In [1]: import numpy as np

In [2]: from numpy import linalg as LA

In [3]: np.set_printoptions(precision=3, suppress=True, linewidth=140)

In [4]: def rnd(a):
   ...:     return np.round(a, 3) + 0
   ...: 

In [5]: feats = np.loadtxt("sample11.csv", delimiter=",")

In [6]: feats
Out[6]: 
array([[ -2.,   0.,  -2.,   0.,  -1.,   0.,  -1.],
       [ -2.,   0.,   0.,  -1.,  -1.,   0.,  -1.],
       [ -1.,  -1.,  -2.,  -2.,  -3.,  -2.,  -3.],
       [  1.,   1.,  -3.,  -2.,  -3.,  -1.,  -3.],
       [ -1.,   1.,  -2.,   0.,  -5.,   1.,  -4.],
       [ -1.,   1.,  -3.,  -2.,  -7.,   2.,  -6.],
       [  1.,   1.,  -5.,  -2.,  -9.,   2.,  -5.],
       [ -1.,   3.,  -3.,  -3.,  -7.,   0.,  -3.],
       [  0.,   5.,  -2.,  -1.,  -9.,   1.,  -3.],
       [ -1.,   3.,  -3.,  -2., -10.,   1.,  -4.],
       [ -2.,   5.,  -2.,  -2., -10.,  -1.,  -5.],
       [ -3.,   7.,  -2.,  -3.,  -8.,  -1.,  -3.],
       [ -3.,   9.,  -1.,  -5.,  -7.,  -1.,  -3.],
       [ -2.,   7.,   0.,  -5.,  -9.,  -3.,  -4.],
       [ -2.,   6.,   1.,  -3.,  -8.,  -2.,  -6.],
       [  0.,   7.,   1.,  -4., -10.,  -3.,  -4.],
       [  2.,   7.,   1.,  -2.,  -9.,  -5.,  -2.],
       [  0.,   7.,   1.,  -1., -11.,  -3.,  -3.],
       [ -1.,   9.,   2.,   1.,  -9.,  -5.,  -2.],
       [ -1.,   7.,   4.,  -1.,  -8.,  -4.,  -4.],
       [ -1.,   5.,   2.,   0.,  -7.,  -6.,  -4.],
       [  1.,   7.,   3.,   2.,  -5.,  -7.,  -2.],
       [ -1.,   6.,   1.,   4.,  -4.,  -5.,  -3.],
       [  1.,   5.,  -1.,   4.,  -2.,  -6.,  -3.],
       [  1.,   3.,  -2.,   6.,  -2.,  -8.,  -1.],
       [  3.,   4.,  -3.,   5.,   0.,  -9.,   0.],
       [  4.,   4.,  -2.,   5.,  -2.,  -8.,   0.],
       [  5.,   6.,  -4.,   5.,  -1., -10.,  -1.],
       [  7.,   4.,  -5.,   5.,  -2., -10.,  -1.],
       [  8.,   3.,  -3.,   5.,  -2.,  -8.,   0.],
       [ 10.,   5.,  -2.,   4.,  -4.,  -6.,  -2.],
       [ 12.,   4.,   0.,   5.,  -6.,  -4.,  -3.],
       [ 10.,   2.,  -2.,   6.,  -6.,  -5.,  -3.],
       [ 12.,   2.,  -4.,   7.,  -4.,  -4.,  -1.],
       [ 13.,   3.,  -3.,   6.,  -2.,  -2.,  -1.],
       [ 12.,   4.,  -3.,   6.,  -3.,  -4.,  -2.],
       [ 14.,   5.,  -4.,   5.,  -4.,  -5.,  -1.],
       [ 14.,   4.,  -4.,   3.,  -4.,  -3.,  -3.],
       [ 14.,   6.,  -5.,   1.,  -4.,  -1.,  -2.],
       [ 14.,   4.,  -6.,   2.,  -3.,  -3.,   0.],
       [ 14.,   5.,  -7.,   0.,  -5.,  -3.,  -2.],
       [ 14.,   5.,  -8.,   1.,  -5.,  -3.,  -4.],
       [ 12.,   6.,  -7.,  -1.,  -7.,  -5.,  -6.],
       [ 11.,   6.,  -7.,  -1.,  -7.,  -5.,  -5.]])

In [7]: x0 = np.array([1, -3, 2, 2, 0, 3, -1])

In [8]: h1 = np.maximum(feats @ x0, 0)

In [9]: h1
Out[9]: 
array([0., 0., 0., 0., 0., 0., 0., 0., 0., 0., 0., 0., 0., 0., 0., 0., 0., 0., 0., 0., 0., 0., 0., 0., 0., 0., 0., 0., 0., 0., 0., 1., 0.,
       1., 5., 0., 0., 0., 0., 0., 0., 0., 0., 0.])

In [10]: np.flatnonzero(h1 > 1e-9)
Out[10]: array([31, 33, 34])

In [11]: np.maximum(feats @ x0, 0) - np.maximum(-feats @ x0, 0)
Out[11]: 
array([ -5.,  -3.,  -9., -12.,  -1.,  -2.,  -5., -19., -15., -13., -23., -34., -42., -38., -24., -32., -34., -27., -35., -24., -26., -29.,
       -21., -23., -23., -32., -26., -40., -34., -21., -17.,   1.,   0.,   1.,   5.,  -4., -13.,  -6., -13., -15., -22., -20., -31., -33.])

In [12]: lab = feats[:, 3] > np.median(feats[:, 3])

In [13]: r0 = feats[lab].mean(axis=0) - feats[~lab].mean(axis=0)

In [14]: rnd((((feats - feats.mean(axis=0)) @ r0 > 0) == lab).mean())
Out[14]: np.float64(0.864)

In [15]: np.argsort(-np.abs(r0).round(6), kind="stable")
Out[15]: array([0, 3, 5, 4, 6, 2, 1])

In [16]: rnd(r0)
Out[16]: array([ 7.17 ,  0.263, -0.836,  6.06 ,  3.476, -3.872,  1.986])

In [17]: E = np.load("run15.npy")

In [18]: E
Out[18]: 
array([[10,  2,  2,  0,  1,  1,  0,  0,  0,  2,  3,  1],
       [ 3, -7,  2,  2,  1,  1,  2,  2,  3,  3,  0,  0],
       [ 3,  1,  7,  3,  2,  2,  0,  0,  1,  0,  3,  2],
       [ 1,  1,  2, -5,  0,  2,  0,  1,  3,  0,  2,  3],
       [ 3,  0,  1,  2, 11,  0,  1,  1,  3,  2,  1,  0],
       [ 2,  2,  2,  1,  1,  2,  0,  3,  1,  2,  1,  2],
       [ 0,  1,  0,  0,  1,  3,  8,  0,  3,  0,  1,  2],
       [ 3,  3,  1,  3,  3,  3,  2, -4,  1,  1,  2,  0],
       [ 1,  3,  0,  2,  1,  0,  0,  3, -2,  3,  0,  3],
       [ 2,  2,  3,  3,  3,  0,  1,  3,  2, -2,  2,  1],
       [ 0,  0,  2,  1,  0,  3,  1,  0,  3,  3,  7,  1],
       [ 3,  1,  0,  3,  0,  0,  3,  0,  1,  2,  2, -2]])

In [19]: rng = np.random.default_rng(931)

In [20]: lab = rng.permutation(12)

In [21]: out = E[:, lab] * rng.choice([-1, 1], 12)

In [22]: out
Out[22]: 
array([[  0,   0,   2,  -1,   2,   0,  10,   2,   0,  -3,  -1,  -1],
       [ -2,  -2,   3,   0,   2,  -3,   3,  -7,   2,   0,  -1,  -1],
       [ -3,   0,   0,  -2,   7,  -1,   3,   1,   0,  -3,  -2,  -2],
       [  5,   0,   0,  -3,   2,  -3,   1,   1,   1,  -2,   0,  -2],
       [ -2,  -1,   2,   0,   1,  -3,   3,   0,   1,  -1, -11,   0],
       [ -1,   0,   2,  -2,   2,  -1,   2,   2,   3,  -1,  -1,  -2],
       [  0,  -8,   0,  -2,   0,  -3,   0,   1,   0,  -1,  -1,  -3],
       [ -3,  -2,   1,   0,   1,  -1,   3,   3,  -4,  -2,  -3,  -3],
       [ -2,   0,   3,  -3,   0,   2,   1,   3,   3,   0,  -1,   0],
       [ -3,  -1,  -2,  -1,   3,  -2,   2,   2,   3,  -2,  -3,   0],
       [ -1,  -1,   3,  -1,   2,  -3,   0,   0,   0,  -7,   0,  -3],
       [ -3,  -3,   2,   2,   0,  -1,   3,   1,   0,  -2,   0,   0]])

In [23]: Uu, _, vt = LA.svd(E.T @ out)

In [24]: rnd(LA.lstsq(E, out)[0])
Out[24]: 
array([[ 0.,  0.,  0.,  0.,  0.,  0.,  1.,  0.,  0.,  0.,  0.,  0.],
       [ 0.,  0.,  0.,  0.,  0.,  0.,  0.,  1.,  0.,  0.,  0.,  0.],
       [ 0.,  0.,  0.,  0.,  1.,  0.,  0.,  0.,  0.,  0.,  0.,  0.],
       [-1.,  0.,  0.,  0.,  0.,  0.,  0.,  0.,  0.,  0.,  0.,  0.],
       [ 0.,  0.,  0.,  0.,  0.,  0.,  0.,  0.,  0.,  0., -1.,  0.],
       [ 0.,  0.,  0.,  0.,  0.,  0.,  0.,  0.,  0.,  0.,  0., -1.],
       [ 0., -1.,  0.,  0.,  0.,  0.,  0.,  0.,  0.,  0.,  0.,  0.],
       [ 0.,  0.,  0.,  0.,  0.,  0.,  0.,  0.,  1.,  0.,  0.,  0.],
       [ 0.,  0.,  0.,  0.,  0., -1.,  0.,  0.,  0.,  0.,  0.,  0.],
       [ 0.,  0.,  1.,  0.,  0.,  0.,  0.,  0.,  0.,  0.,  0.,  0.],
       [ 0.,  0.,  0.,  0.,  0.,  0.,  0.,  0.,  0., -1.,  0.,  0.],
       [ 0.,  0.,  0., -1.,  0.,  0.,  0.,  0.,  0.,  0.,  0.,  0.]])
